$ python3 -q
>>> import numpy as np
>>> np.set_printoptions(precision=2, suppress=True, linewidth=120)
>>> tidy = lambda a: np.round(a, 2) + 0
>>> F = np.loadtxt("run11.csv", delimiter=",")
>>> F
array([[ 0.,  1.,  0.,  0.,  3.,  9.,  0.,  5.,  7.,  5.,  0.],
       [ 0.,  0.,  0.,  0.,  0., 12.,  7.,  0., 10.,  2.,  0.],
       [ 0.,  0.,  0.,  0.,  2., 10.,  1.,  2.,  8.,  4.,  0.],
       [ 0.,  1.,  0.,  0.,  3.,  9.,  0.,  5.,  7.,  5.,  0.],
       [ 0.,  0.,  0.,  0.,  0., 12.,  7.,  0., 10.,  2.,  0.],
       [ 0.,  1.,  0.,  0.,  3.,  9.,  0.,  5.,  7.,  5.,  0.],
       [ 0.,  0.,  0.,  0.,  0., 12.,  7.,  0., 10.,  2.,  0.],
       [ 0.,  1.,  0.,  0.,  3.,  9.,  0.,  5.,  7.,  5.,  0.],
       [ 0.,  0.,  0.,  0.,  0., 13., 10.,  0., 11.,  1.,  0.],
       [ 0.,  0.,  0.,  0.,  0., 12.,  7.,  0., 10.,  2.,  0.],
       [ 0.,  0.,  0.,  0.,  0., 13., 10.,  0., 11.,  1.,  0.],
       [ 0.,  0.,  0.,  0.,  2., 10.,  1.,  2.,  8.,  4.,  0.],
       [ 0.,  0.,  0.,  0.,  0., 12.,  7.,  0., 10.,  2.,  0.],
       [ 0.,  0.,  0.,  0.,  2., 10.,  1.,  2.,  8.,  4.,  0.],
       [ 0.,  0.,  0.,  0.,  2., 10.,  1.,  2.,  8.,  4.,  0.]])
>>> np.allclose(F[:-1].T @ np.linalg.lstsq(F[:-1].T, F[-1])[0], F[-1])
True
>>> G = F.T @ F
>>> np.allclose(G, G.T)
True
>>> np.trace(G), (F ** 2).sum()
(np.float64(3783.0), np.float64(3783.0))
>>> (F @ F.T).shape
(15, 15)
>>> print(np.linalg.matrix_rank(G))
4
>>> Uu, sigma, vt = np.linalg.svd(F)
>>> np.argmax(sigma[:-1] / (sigma[1:] + 1e-6)) + 1
np.int64(4)
>>> B = Uu[:, :4] @ np.diag(sigma[:4]) @ vt[:4]
>>> print(np.linalg.matrix_rank(B))
4
>>> np.linalg.matrix_rank(F, rtol=0.05)
np.int64(3)
>>> data = np.loadtxt("dump.csv", delimiter=",")
>>> data
array([[4., 1., 1., 1., 1., 1., 1., 1.],
       [1., 4., 1., 1., 1., 1., 1., 1.],
       [1., 1., 4., 1., 1., 1., 1., 1.],
       [1., 1., 1., 4., 1., 1., 1., 1.],
       [1., 1., 1., 1., 4., 1., 1., 1.],
       [1., 1., 1., 1., 1., 4., 1., 1.],
       [1., 1., 1., 1., 1., 1., 4., 1.],
       [1., 1., 1., 1., 1., 1., 1., 4.]])
>>> B = np.linalg.inv(data)
>>> print(tidy(np.linalg.cond(data)))
3.67
>>> np.allclose(B, data.T)
False
>>> tidy(data @ B)
array([[1., 0., 0., 0., 0., 0., 0., 0.],
       [0., 1., 0., 0., 0., 0., 0., 0.],
       [0., 0., 1., 0., 0., 0., 0., 0.],
       [0., 0., 0., 1., 0., 0., 0., 0.],
       [0., 0., 0., 0., 1., 0., 0., 0.],
       [0., 0., 0., 0., 0., 1., 0., 0.],
       [0., 0., 0., 0., 0., 0., 1., 0.],
       [0., 0., 0., 0., 0., 0., 0., 1.]])
>>> tidy(B)
array([[ 0.3 , -0.03, -0.03, -0.03, -0.03, -0.03, -0.03, -0.03],
       [-0.03,  0.3 , -0.03, -0.03, -0.03, -0.03, -0.03, -0.03],
       [-0.03, -0.03,  0.3 , -0.03, -0.03, -0.03, -0.03, -0.03],
       [-0.03, -0.03, -0.03,  0.3 , -0.03, -0.03, -0.03, -0.03],
       [-0.03, -0.03, -0.03, -0.03,  0.3 , -0.03, -0.03, -0.03],
       [-0.03, -0.03, -0.03, -0.03, -0.03,  0.3 , -0.03, -0.03],
       [-0.03, -0.03, -0.03, -0.03, -0.03, -0.03,  0.3 , -0.03],
       [-0.03, -0.03, -0.03, -0.03, -0.03, -0.03, -0.03,  0.3 ]])
>>> feats = np.loadtxt("a.csv", delimiter=",")
>>> print(feats)
[[ 1.  1.  0. -2.  0.  0. -5.  4. -5. -4. -2.]
 [ 1.  1.  1.  0. -2.  0.  0. -5.  4. -5. -4.]
 [ 0.  1.  1.  1.  0. -2.  0.  0. -5.  4. -5.]
 [-2.  0.  1.  1.  1.  0. -2.  0.  0. -5.  4.]
 [ 0. -2.  0.  1.  1.  1.  0. -2.  0.  0. -5.]
 [ 0.  0. -2.  0.  1.  1.  1.  0. -2.  0.  0.]
 [-5.  0.  0. -2.  0.  1.  1.  1.  0. -2.  0.]
 [ 4. -5.  0.  0. -2.  0.  1.  1.  1.  0. -2.]
 [-5.  4. -5.  0.  0. -2.  0.  1.  1.  1.  0.]
 [-4. -5.  4. -5.  0.  0. -2.  0.  1.  1.  1.]
 [-2. -4. -5.  4. -5.  0.  0. -2.  0.  1.  1.]]
>>> rng = np.random.default_rng(93)
>>> labels = rng.permutation(11)
>>> print(labels)
[10  7  9  4  5  3  1  2  0  8  6]
>>> B = feats[labels][:, labels]
>>> np.trace(B)
np.float64(11.0)
>>> np.allclose(B, feats)
False
>>> np.diag(B)
array([1., 1., 1., 1., 1., 1., 1., 1., 1., 1., 1.])
>>> w, evecs = np.linalg.eigh(feats)
>>> tidy(np.linalg.svd(feats, compute_uv=False))
array([11.9 , 11.44, 11.32,  9.88,  8.53,  8.29,  4.87,  4.2 ,  2.71,  2.22,  1.32])
>>> tidy(w)
array([-11.9 , -11.32,  -8.29,  -1.32,   2.22,   2.71,   4.2 ,   4.87,   8.53,   9.88,  11.44])
>>> tidy(np.abs(evecs[:, -1]))
array([0.48, 0.06, 0.44, 0.21, 0.18, 0.  , 0.18, 0.21, 0.44, 0.06, 0.48])
>>> X = np.loadtxt("sample2.csv", delimiter=",")
>>> X
array([[-1.,  1.,  0.,  0.,  0.,  0.,  0.,  0.,  0.],
       [ 0., -1.,  1.,  0.,  0.,  0.,  0.,  0.,  0.],
       [ 0.,  0., -1.,  1.,  0.,  0.,  0.,  0.,  0.],
       [ 0.,  0.,  0., -1.,  1.,  0.,  0.,  0.,  0.],
       [ 0.,  0.,  0.,  0., -1.,  1.,  0.,  0.,  0.],
       [ 0.,  0.,  0.,  0.,  0., -1.,  1.,  0.,  0.],
       [ 0.,  0.,  0.,  0.,  0.,  0., -1.,  1.,  0.],
       [ 0.,  0.,  0.,  0.,  0.,  0.,  0., -1.,  1.],
       [ 0.,  0.,  0.,  0.,  0.,  0.,  0.,  0., -1.]])
>>> x = np.array([-5, 1, -3, 2, 4, 1, -2, -3, 1])
>>> y = X @ x
>>> print(y)
[ 6. -4.  5.  2. -3. -3. -1.  4. -1.]
>>> tidy(np.linalg.solve(X, y))
array([-5.,  1., -3.,  2.,  4.,  1., -2., -3.,  1.])
>>> print(tidy(np.linalg.solve(X, y + X[:, 1])))
[-5.  2. -3.  2.  4.  1. -2. -3.  1.]
